$ ipython --no-banner

In [1]: import numpy as np

In [2]: np.set_printoptions(suppress=True, linewidth=140)

In [3]: def rd(a):
   ...:     return np.round(a, 2) + 0
   ...: 

In [4]: mat = np.loadtxt("case16.csv", delimiter=",")

In [5]: mat
Out[5]: 
array([[-3., -2., -1.,  0.,  1.,  2.],
       [ 3.,  4.,  5.,  6.,  7.,  8.],
       [ 9., 10., 11., 12., 13., 14.]])

In [6]: np.linalg.lstsq(mat[:-1].T, mat[-1])[2]
Out[6]: np.int32(2)

In [7]: np.linalg.inv(mat)
LinAlgError: Last 2 dimensions of the array must be square


In [8]: np.linalg.cond(mat) > 100
Out[8]: np.True_

In [9]: rank = np.linalg.matrix_rank(mat)

In [10]: rank
Out[10]: np.int64(2)

In [11]: N = np.linalg.svd(mat)[2][rank:].T

In [12]: N.shape
Out[12]: (6, 4)

In [13]: [int(np.linalg.matrix_rank(np.delete(mat, i, axis=0))) for i in range(3)]
Out[13]: [2, 2, 2]

In [14]: [int(np.linalg.matrix_rank(mat[:i])) for i in range(1, len(mat) + 1)]
Out[14]: [1, 2, 2]

In [15]: rd(N @ N.T)
Out[15]: 
array([[ 0.48, -0.38, -0.24, -0.1 ,  0.05,  0.19],
       [-0.38,  0.7 , -0.21, -0.12, -0.04,  0.05],
       [-0.24, -0.21,  0.82, -0.15, -0.12, -0.1 ],
       [-0.1 , -0.12, -0.15,  0.82, -0.21, -0.24],
       [ 0.05, -0.04, -0.12, -0.21,  0.7 , -0.38],
       [ 0.19,  0.05, -0.1 , -0.24, -0.38,  0.48]])

In [16]: np.allclose(mat @ N, 0)
Out[16]: True

In [17]: np.linalg.matrix_rank(mat.T @ mat), np.linalg.matrix_rank(mat @ mat.T)
Out[17]: (np.int64(2), np.int64(2))
